$ ipython --no-banner

In [1]: import numpy as np

In [2]: np.set_printoptions(precision=3, suppress=True, linewidth=100, floatmode="fixed")

In [3]: def rnd(a):
   ...:     return np.round(a, 3) + 0
   ...: 

In [4]: feats = np.loadtxt("arr.csv", delimiter=",")

In [5]: rnd(feats)
Out[5]: 
array([[-3.834,  1.208, -3.625],
       [-1.011,  0.503, -1.508],
       [ 0.830,  0.043, -0.128],
       [-2.539,  0.885, -2.654],
       [ 5.812, -1.203,  3.609],
       [-6.880,  1.970, -5.910],
       [ 4.732, -0.933,  2.799],
       [-8.920,  2.480, -7.440],
       [-7.058,  2.015, -6.044],
       [ 3.155, -0.539,  1.616]])

In [6]: rk = np.linalg.matrix_rank(feats)

In [7]: rk
Out[7]: np.int64(2)

In [8]: null = np.linalg.svd(feats)[2][rk:].T

In [9]: [int(np.linalg.matrix_rank(feats[:, :j + 1])) for j in range(3)]
Out[9]: [1, 2, 2]

In [10]: rnd(null[:, 0] / null[np.abs(null[:, 0]).round(6).argmax(), 0])
Out[10]: array([0.000, 1.000, 0.333])

In [11]: [int(np.linalg.matrix_rank(feats[:i])) for i in range(1, len(feats) + 1)]
Out[11]: [1, 2, 2, 2, 2, 2, 2, 2, 2, 2]

In [12]: rnd(feats @ null)
Out[12]: 
array([[0.000],
       [0.000],
       [0.000],
       [0.000],
       [0.000],
       [0.000],
       [0.000],
       [0.000],
       [0.000],
       [0.000]])

In [13]: np.allclose(feats @ null, 0)
Out[13]: True

In [14]: [int(np.linalg.matrix_rank(np.delete(feats, i, axis=0))) for i in range(10)]
Out[14]: [2, 2, 2, 2, 2, 2, 2, 2, 2, 2]

In [15]: null.shape
Out[15]: (3, 1)

In [16]: F = np.load("a.npy")

In [17]: rnd(F)
Out[17]: 
array([[1.000, 0.000, 0.000, 0.000],
       [0.000, 1.000, 0.000, 0.000],
       [0.250, 0.250, 0.250, 0.250],
       [0.333, 0.333, 0.000, 0.333]])

In [18]: r0 = np.array([-1, 0, 0, 0])

In [19]: M2 = F + np.outer(r0, np.eye(4)[1])

In [20]: rnd(np.linalg.det(M2) / np.linalg.det(F)), rnd(1 + np.linalg.solve(F, r0)[1])
Out[20]: (np.float64(1.0), np.float64(1.0))

In [21]: th = np.radians(60)

In [22]: r_ = np.eye(4)

In [23]: r_[0, 0] = r_[3, 3] = np.cos(th)

In [24]: r_[0, 3], r_[3, 0] = -np.sin(th), np.sin(th)

In [25]: rnd(r_)
Out[25]: 
array([[ 0.500,  0.000,  0.000, -0.866],
       [ 0.000,  1.000,  0.000,  0.000],
       [ 0.000,  0.000,  1.000,  0.000],
       [ 0.866,  0.000,  0.000,  0.500]])

In [26]: M2 = F @ r_.T

In [27]: rnd(np.abs(M2 - F).max(axis=0))
Out[27]: array([0.500, 0.000, 0.000, 0.866])

In [28]: np.allclose(np.linalg.norm(F, axis=1), np.linalg.norm(M2, axis=1))
Out[28]: True

In [29]: rnd(M2)
Out[29]: 
array([[ 0.500,  0.000,  0.000,  0.866],
       [ 0.000,  1.000,  0.000,  0.000],
       [-0.092,  0.250,  0.250,  0.342],
       [-0.122,  0.333,  0.000,  0.455]])

In [30]: rnd(np.linalg.det(r_)), np.trace(r_)
Out[30]: (np.float64(1.0), np.float64(3.0))

In [31]: np.allclose(F @ F.T, M2 @ M2.T)
Out[31]: True

In [32]: mat = np.array([[-7, -5, 6, 3], [8, -4, 1, -6], [0, -5, 0, -9], [3, 7, -1, 5]])

In [33]: mat
Out[33]: 
array([[-7, -5,  6,  3],
       [ 8, -4,  1, -6],
       [ 0, -5,  0, -9],
       [ 3,  7, -1,  5]])

In [34]: r0 = np.array([-3, -2])

In [35]: np.cross(mat[2, :3], mat[3, :3])
Out[35]: array([ 5,  0, 15])

In [36]: np.polyval(r0, mat[2])
Out[36]: array([-2, 13, -2, 25])

In [37]: np.convolve(mat[2], r0)
Out[37]: array([ 0, 15, 10, 27, 18])

In [38]: np.correlate(mat[2], mat[3], "full")
Out[38]: array([  0, -25,   5, -80,  -6, -63, -27])

In [39]: M2 = np.array([[6, 1, 1], [-5, -1, -2], [8, 0, 8], [-6, -4, 7]])

In [40]: np.einsum("ij->j", mat)
Out[40]: array([ 4, -7,  6, -7])

In [41]: np.einsum("ij,ij->i", mat, mat)
Out[41]: array([119, 117, 106,  84])

In [42]: M2 = mat / np.linalg.norm(mat, axis=1, keepdims=True)

In [43]: gram = M2 @ M2.T

In [44]: rnd(gram[0])
Out[44]: array([ 1.000, -0.407, -0.018, -0.470])

In [45]: (np.abs(gram) > 0.9).astype(int)
Out[45]: 
array([[1, 0, 0, 0],
       [0, 1, 0, 0],
       [0, 0, 1, 0],
       [0, 0, 0, 1]])

In [46]: rnd(gram)
Out[46]: 
array([[ 1.000, -0.407, -0.018, -0.470],
       [-0.407,  1.000,  0.664, -0.353],
       [-0.018,  0.664,  1.000, -0.848],
       [-0.470, -0.353, -0.848,  1.000]])

In [47]: (gram - 2 * np.eye(4)).round(6).argmax(axis=1)
Out[47]: array([2, 2, 1, 1])

In [48]: np.argwhere(np.triu(np.abs(gram) > 0.95, 1))
Out[48]: array([], shape=(0, 2), dtype=int64)

In [49]: rnd(np.degrees(np.arccos(np.clip(gram[0, 2], -1, 1))))
Out[49]: np.float64(91.02)

In [50]: W0 = np.load("layer19.npy")

In [51]: W0
Out[51]: 
array([[ 2.000,  4.000,  0.000],
       [ 4.000,  0.000,  4.000],
       [ 0.000,  4.000, -2.000]])

In [52]: r0 = np.array([1, 2, 2])

In [53]: np.convolve(W0[0], r0)
Out[53]: array([ 2.000,  8.000, 12.000,  8.000,  0.000])

In [54]: np.polyval(r0, W0[0])
Out[54]: array([10.000, 26.000,  2.000])

In [55]: x = np.array([2, 2, 0])

In [56]: h = np.maximum(W0 @ x, 0)

In [57]: W0.T @ h
Out[57]: array([56.000, 80.000, 16.000])

In [58]: h
Out[58]: array([12.000,  8.000,  8.000])

In [59]: rnd(np.tanh(W0 @ x))
Out[59]: array([1.000, 1.000, 1.000])

In [60]: np.maximum(W0 @ (3 * x), 0)
Out[60]: array([36.000, 24.000, 24.000])

In [61]: W0 * (h > 1e-9)[:, None]
Out[61]: 
array([[ 2.000,  4.000,  0.000],
       [ 4.000,  0.000,  4.000],
       [ 0.000,  4.000, -2.000]])

In [62]: np.maximum(W0 @ x, 0) - np.maximum(-W0 @ x, 0)
Out[62]: array([12.000,  8.000,  8.000])

In [63]: np.flatnonzero(h > 1e-9)
Out[63]: array([0, 1, 2])
